>>> import numpy as np
>>> from numpy import linalg as LA
>>> np.set_printoptions(precision=3, suppress=True, linewidth=160, sign=" ")
>>> A = np.loadtxt("x.csv", delimiter=",")
>>> print(A)
[[  8.   0.   8.   9.]
 [  6.   0.   6.   7.]
 [ 10.   0.  10.  11.]
 [  4.   0.   4.   5.]
 [  0.   0.   0.   1.]
 [  0.   0.   0.   1.]
 [ 12.   0.  12.  13.]
 [ 18.   0.  18.  19.]
 [  6.   0.   6.   7.]
 [  8.   0.   8.   9.]
 [ 12.   0.  12.  13.]
 [  0.   0.   0.   1.]
 [ 14.   0.  14.  15.]
 [  6.   0.   6.   7.]
 [ 14.   0.  14.  15.]
 [ 10.   0.  10.  11.]
 [  0.   0.   0.   1.]
 [ 16.   0.  16.  17.]
 [ 18.   0.  18.  19.]
 [  8.   0.   8.   9.]
 [ 14.   0.  14.  15.]
 [  0.   0.   0.   1.]
 [  4.   0.   4.   5.]
 [ 10.   0.  10.  11.]]
>>> # looks like rank 2
>>> U, sv, Vt = LA.svd(A)
>>> evecs = Vt[:(sv > 1e-8).sum()]
>>> rng = np.random.default_rng(525)
>>> x = A[11] + 5 * A[8] + rng.integers(2) * np.eye(4)[2]
>>> print(x)
[ 30.   0.  31.  36.]
>>> print(np.allclose(evecs.T @ evecs @ x, x))
False
>>> data = np.load("mat.npy")
>>> print(data)
[[ 0.88  -2.842 -1.205  4.983]
 [ 0.68   4.41   6.024  2.071]
 [-1.416  0.38  -1.237 -1.288]
 [-1.073 -1.607 -0.758  1.183]
 [ 2.029  1.155 -2.197 -1.014]
 [-4.652  0.903  1.004  3.22 ]
 [-1.897  0.575 -0.452  0.066]
 [ 3.879 -1.129  3.448 -0.618]
 [ 1.4    3.313  0.667  1.199]
 [ 0.361  3.306  4.142 -3.169]
 [-2.338 -1.307  2.683  1.275]
 [ 0.19   1.861  0.434  1.026]
 [ 0.866  1.586 -1.126 -1.13 ]
 [-1.61  -4.952  1.08   1.112]
 [-3.187 -1.026  1.449  2.68 ]
 [ 0.399  1.825  0.95   0.923]
 [-2.163 -2.755 -4.913  1.101]
 [ 5.5   -1.936 -1.155  3.859]
 [ 1.112 -3.047 -1.097  5.713]
 [-1.718  1.544  4.071 -1.724]
 [-0.088  2.302 -0.76  -2.045]
 [-5.126  3.419  1.751 -0.746]]
>>> print(data.ravel(order="F"))
[ 0.88   0.68  -1.416 -1.073  2.029 -4.652 -1.897  3.879  1.4    0.361 -2.338  0.19   0.866 -1.61  -3.187  0.399 -2.163  5.5    1.112 -1.718 -0.088 -5.126
 -2.842  4.41   0.38  -1.607  1.155  0.903  0.575 -1.129  3.313  3.306 -1.307  1.861  1.586 -4.952 -1.026  1.825 -2.755 -1.936 -3.047  1.544  2.302  3.419
 -1.205  6.024 -1.237 -0.758 -2.197  1.004 -0.452  3.448  0.667  4.142  2.683  0.434 -1.126  1.08   1.449  0.95  -4.913 -1.155 -1.097  4.071 -0.76   1.751
  4.983  2.071 -1.288  1.183 -1.014  3.22   0.066 -0.618  1.199 -3.169  1.275  1.026 -1.13   1.112  2.68   0.923  1.101  3.859  5.713 -1.724 -2.045 -0.746]
>>> print(data.reshape(2, -1))
[[ 0.88  -2.842 -1.205  4.983  0.68   4.41   6.024  2.071 -1.416  0.38  -1.237 -1.288 -1.073 -1.607 -0.758  1.183  2.029  1.155 -2.197 -1.014 -4.652  0.903
   1.004  3.22  -1.897  0.575 -0.452  0.066  3.879 -1.129  3.448 -0.618  1.4    3.313  0.667  1.199  0.361  3.306  4.142 -3.169 -2.338 -1.307  2.683  1.275]
 [ 0.19   1.861  0.434  1.026  0.866  1.586 -1.126 -1.13  -1.61  -4.952  1.08   1.112 -3.187 -1.026  1.449  2.68   0.399  1.825  0.95   0.923 -2.163 -2.755
  -4.913  1.101  5.5   -1.936 -1.155  3.859  1.112 -3.047 -1.097  5.713 -1.718  1.544  4.071 -1.724 -0.088  2.302 -0.76  -2.045 -5.126  3.419  1.751 -0.746]]
>>> blk = data.reshape(22, 2, -1)
>>> print(np.einsum("ihd,jhd->hij", blk, blk).shape)
(2, 22, 22)
>>> print(blk.transpose(1, 0, 2))
[[[ 0.88  -2.842]
  [ 0.68   4.41 ]
  [-1.416  0.38 ]
  [-1.073 -1.607]
  [ 2.029  1.155]
  [-4.652  0.903]
  [-1.897  0.575]
  [ 3.879 -1.129]
  [ 1.4    3.313]
  [ 0.361  3.306]
  [-2.338 -1.307]
  [ 0.19   1.861]
  [ 0.866  1.586]
  [-1.61  -4.952]
  [-3.187 -1.026]
  [ 0.399  1.825]
  [-2.163 -2.755]
  [ 5.5   -1.936]
  [ 1.112 -3.047]
  [-1.718  1.544]
  [-0.088  2.302]
  [-5.126  3.419]]

 [[-1.205  4.983]
  [ 6.024  2.071]
  [-1.237 -1.288]
  [-0.758  1.183]
  [-2.197 -1.014]
  [ 1.004  3.22 ]
  [-0.452  0.066]
  [ 3.448 -0.618]
  [ 0.667  1.199]
  [ 4.142 -3.169]
  [ 2.683  1.275]
  [ 0.434  1.026]
  [-1.126 -1.13 ]
  [ 1.08   1.112]
  [ 1.449  2.68 ]
  [ 0.95   0.923]
  [-4.913  1.101]
  [-1.155  3.859]
  [-1.097  5.713]
  [ 4.071 -1.724]
  [-0.76  -2.045]
  [ 1.751 -0.746]]]
>>> print(blk[:, 0])
[[ 0.88  -2.842]
 [ 0.68   4.41 ]
 [-1.416  0.38 ]
 [-1.073 -1.607]
 [ 2.029  1.155]
 [-4.652  0.903]
 [-1.897  0.575]
 [ 3.879 -1.129]
 [ 1.4    3.313]
 [ 0.361  3.306]
 [-2.338 -1.307]
 [ 0.19   1.861]
 [ 0.866  1.586]
 [-1.61  -4.952]
 [-3.187 -1.026]
 [ 0.399  1.825]
 [-2.163 -2.755]
 [ 5.5   -1.936]
 [ 1.112 -3.047]
 [-1.718  1.544]
 [-0.088  2.302]
 [-5.126  3.419]]
>>> other = np.array([[-9, -7], [-3, -2], [-8, -3], [1, 4]])
>>> print(np.vstack([data, other.T]).shape)
(24, 4)
>>> print(LA.matrix_rank(np.vstack([data, other.T])))
4
>>> th = np.radians(72)
>>> R = np.eye(4)
>>> R[3, 3] = R[0, 0] = np.cos(th)
>>> R[3, 0], R[0, 3] = -np.sin(th), np.sin(th)
>>> print(R)
[[ 0.309  0.     0.     0.951]
 [ 0.     1.     0.     0.   ]
 [ 0.     0.     1.     0.   ]
 [-0.951  0.     0.     0.309]]
>>> other = data @ R.T
>>> print(LA.svd(data, compute_uv=False), LA.svd(other, compute_uv=False))
[ 15.024  11.531  10.734   7.365] [ 15.024  11.531  10.734   7.365]
>>> print(np.abs(other - data).max(axis=0))
[ 6.277  0.     0.     7.897]
>>> print(np.round(LA.det(R), 3), round(float(np.trace(R)), 3))
1.0 2.618
>>> gram = np.cov(data, rowvar=False)
>>> print(gram.shape)
(4, 4)
>>> print(np.argwhere(np.triu(np.abs(np.corrcoef(data.T)) > 0.8, 1)))
[]
>>> print(LA.eigvalsh(gram)[::-1])
[ 10.724   6.184   4.54    2.378]
>>> print(np.argsort(-data.std(axis=0).round(6), kind="stable"))
[ 0  1  2  3]
>>> print(np.corrcoef(data.T))
[[ 1.    -0.071 -0.063  0.104]
 [-0.071  1.     0.444 -0.522]
 [-0.063  0.444  1.    -0.208]
 [ 0.104 -0.522 -0.208  1.   ]]
>>> f = np.array([0, 1, 1])
>>> arr = np.outer(rng.normal(size=23), f) + 0.05 * rng.normal(size=(23, 3))
>>> print(arr)
[[ 0.126  0.427  0.364]
 [-0.066  0.234  0.131]
 [ 0.005 -0.926 -0.99 ]
 [-0.011 -0.397 -0.342]
 [-0.054 -0.033  0.109]
 [ 0.069  0.421  0.424]
 [-0.107 -0.517 -0.509]
 [-0.045  2.847  2.85 ]
 [ 0.014 -0.244 -0.223]
 [ 0.041  0.106  0.221]
 [ 0.041  1.271  1.279]
 [ 0.05   0.078  0.194]
 [ 0.018 -1.297 -1.455]
 [-0.042  0.689  0.743]
 [ 0.042 -0.339 -0.308]
 [-0.039  0.404  0.409]
 [ 0.082 -0.199 -0.08 ]
 [ 0.06   0.706  0.715]
 [-0.003  0.239  0.187]
 [-0.078  1.543  1.529]
 [ 0.016  0.797  0.753]
 [-0.045  0.024  0.107]
 [ 0.023 -0.112 -0.224]]
>>> D = LA.norm(data[:, None] - data[None], axis=-1)
>>> print(D.shape)
(22, 22)
>>> print(np.flatnonzero(D[17] < D.mean() / 2))
[ 17]
>>> print(D[17].round(6).argsort(kind="stable")[:4])
[ 17   0  18   7]
>>> print(D[:5, :5])
[[  0.     10.648   7.415   4.47    7.365]
 [ 10.648   0.      9.2     9.277   9.461]
 [  7.415   9.2     0.      3.225   3.67 ]
 [  4.47    9.277   3.225   0.      4.914]
 [  7.365   9.461   3.67    4.914   0.   ]]
>>> print(D.mean(axis=1).argmax())
17
>>> print(np.unravel_index(D.round(6).argmax(), D.shape))
(np.int64(1), np.int64(16))
>>> print(LA.matrix_rank(D ** 2))
6
>>> print((D + 1e9 * np.eye(22)).round(6).argmin(axis=1))
[ 18   8   6   6  12  14   2  15  15  19  14  15  20   3  10  11   3   0   0   9  12  19]
>>> D = LA.norm(arr[:, None] - arr[None], axis=-1)
>>> print((D + 1e9 * np.eye(23)).round(6).argmin(axis=1))
[  5  18  12  14  21   0   3  19  14  11  19   9   2  17   3   5   8  13   1  10  17   4   8]
>>> m1 = np.load("w.npy")
>>> print(m1)
[[ 0.5    0.     0.25   0.25   0.   ]
 [ 0.333  0.333  0.     0.     0.333]
 [ 0.     0.     0.5    0.     0.5  ]
 [ 0.     0.     0.     1.     0.   ]
 [ 0.     0.     0.     0.     1.   ]]
>>> # a transition matrix
>>> print(np.sort(np.abs(LA.eigvals(m1)))[::-1])
[ 1.     1.     0.5    0.5    0.333]
>>> print(LA.matrix_power(m1, 2))
[[ 0.25   0.     0.25   0.375  0.125]
 [ 0.278  0.111  0.083  0.083  0.444]
 [ 0.     0.     0.25   0.     0.75 ]
 [ 0.     0.     0.     1.     0.   ]
 [ 0.     0.     0.     0.     1.   ]]
>>> p = np.eye(5)[3]
>>> for _ in range(3):
...     p = p @ m1
...     print(p.round(3))
... 
[ 0.  0.  0.  1.  0.]
[ 0.  0.  0.  1.  0.]
[ 0.  0.  0.  1.  0.]
>>> M = np.arange(9).reshape(3, 3) + 4
>>> print(M)
[[  4   5   6]
 [  7   8   9]
 [ 10  11  12]]
>>> U, sv, Vt = LA.svd(M)
>>> print(sv.round(3) + 0)
[ 25.209   0.714   0.   ]
>>> other = U[:, :2] @ np.diag(sv[:2]) @ Vt[:2]
>>> print(LA.matrix_rank(M, rtol=0.05))
1
>>> print(round(float(np.abs(M - other).max()), 3))
0.0
>>> blk = np.stack([M, 2 * M, M[::-1]])
>>> print(np.einsum("bij,cij->bc", blk, blk))
[[  636  1272   528]
 [ 1272  2544  1056]
 [  528  1056   636]]
>>> print(blk.sum(axis=0))
[[ 22  26  30]
 [ 28  32  36]
 [ 34  38  42]]
>>> print(np.round(LA.det(blk), 3) + 0)
[ 0.  0.  0.]
>>> print(M @ M)
[[ 111  126  141]
 [ 174  198  222]
 [ 237  270  303]]
>>> print((M + M.T) / 2)
[[  4.   6.   8.]
 [  6.   8.  10.]
 [  8.  10.  12.]]
>>> print(round(float(np.abs(LA.eigvals(M)).max()), 3))
24.728
>>> print(round(LA.det(M), 3))
0.0
>>> other = M + rng.integers(-2, 3, (3, 2)) @ rng.integers(-2, 3, (2, 3))
>>> print(other)
[[  2   7   9]
 [  3  12   9]
 [  6  15  14]]
>>> print(LA.matrix_rank(other - M, tol=1e-8))
2
>>> print(other - M)
[[-2  2  3]
 [-4  4  0]
 [-4  4  2]]
>>> print(np.round(LA.svd(other - M, compute_uv=False), 3) + 0)
[ 8.833  2.64   0.   ]
>>> idx = rng.permutation(3)
>>> print(idx)
[ 0  1  2]
>>> other = M[idx][:, idx]
>>> print(np.diag(other))
[  4   8  12]
>>> print(np.trace(other))
24
>>> print(np.round(np.sort(np.abs(LA.eigvals(other))), 3) + 0)
[  0.      0.728  24.728]
>>> print(np.allclose(other, M))
True
>>> mat = np.load("m.npy")
>>> print(mat)
[[ 2.087  1.388 -1.589 -0.439]
 [-2.135 -1.347  1.594  0.289]
 [ 1.521 -0.261 -0.612  2.498]
 [ 2.191  0.579 -1.291  1.483]
 [-2.107 -0.421  1.184 -1.727]
 [-1.079 -1.532  1.17   2.03 ]
 [ 0.027 -1.204  0.503  2.701]
 [ 1.114 -0.588 -0.278  2.708]
 [ 0.325 -1.065  0.302  2.769]
 [ 1.444  1.558 -1.356 -1.627]
 [-1.446  0.327  0.549 -2.55 ]
 [-0.89   0.741  0.106 -2.765]
 [-1.876 -1.495  1.534  0.944]]
>>> # rank 2
>>> U, sv, Vt = LA.svd(mat)
>>> evecs = Vt[:(sv > 1e-8).sum()]
>>> x = mat[1] + 4 * mat[10] + rng.integers(2) * np.eye(4)[2]
>>> print(x)
[-7.921 -0.039  4.788 -9.909]
>>> print(LA.matrix_rank(np.vstack([mat, x])))
3
>>> Xc = mat - mat.mean(axis=0)
>>> U, sv, Vt = LA.svd(Xc, full_matrices=False)
>>> print(sv.round(3) + 0)
[ 7.864  7.137  0.     0.   ]
>>> print(np.searchsorted(np.cumsum(sv ** 2) / (sv ** 2).sum(), 0.9) + 1)
2
>>> print(np.abs(U[:, 0]).argmax())
10
>>> print(np.round(Xc.mean(axis=0), 3) + 0)
[ 0.  0.  0.  0.]
>>> print(LA.matrix_rank(Xc))
2
>>> print((np.sign(U[:, 0]) == np.sign(U[0, 0])).astype(int))
[ 1  1  0  0  1  0  0  0  0  1  1  1  1]
>>> print(np.abs(Vt[0]).argmax())
3
>>> print(Vt[0] * np.sign(Vt[0, np.abs(Vt[0]).argmax()]))
[ 0.401 -0.174 -0.116  0.892]
>>> W = np.array([[0, 2, -2, 0, 0],
...     [0, -1, 2, -1, -2],
...     [-1, -2, 2, 2, 0],
...     [0, -1, -2, 2, 1]])
>>> c = np.array([1, 3, 3, 1, -2])
>>> act = np.maximum(mat @ W + c, 0)
>>> print((act > 0).astype(int))
[[ 1  1  0  0  0]
 [ 0  0  1  1  1]
 [ 1  1  0  1  1]
 [ 1  1  0  1  0]
 [ 0  0  1  1  0]
 [ 0  0  1  1  1]
 [ 1  1  0  1  1]
 [ 1  1  0  1  1]
 [ 1  1  0  1  1]
 [ 1  1  1  0  0]
 [ 1  1  1  0  0]
 [ 1  1  1  0  0]
 [ 0  0  1  1  1]]
>>> print((act > 0).mean(axis=0))
[ 0.692  0.692  0.538  0.692  0.538]
>>> print(LA.matrix_rank(act))
5
>>> C = np.array([[1, 0, -1], [1, 2, 1], [-2, 3, 1], [3, -1, -3], [3, 1, 0]])
>>> print((act @ C).round(6).argmax(axis=1))
[ 1  1  0  1  1  0  0  0  0  1  1  1  0]
>>> print(W @ C)
[[  6  -2   0]
 [-14   3   4]
 [ -1   0  -5]
 [ 12  -9  -9]]
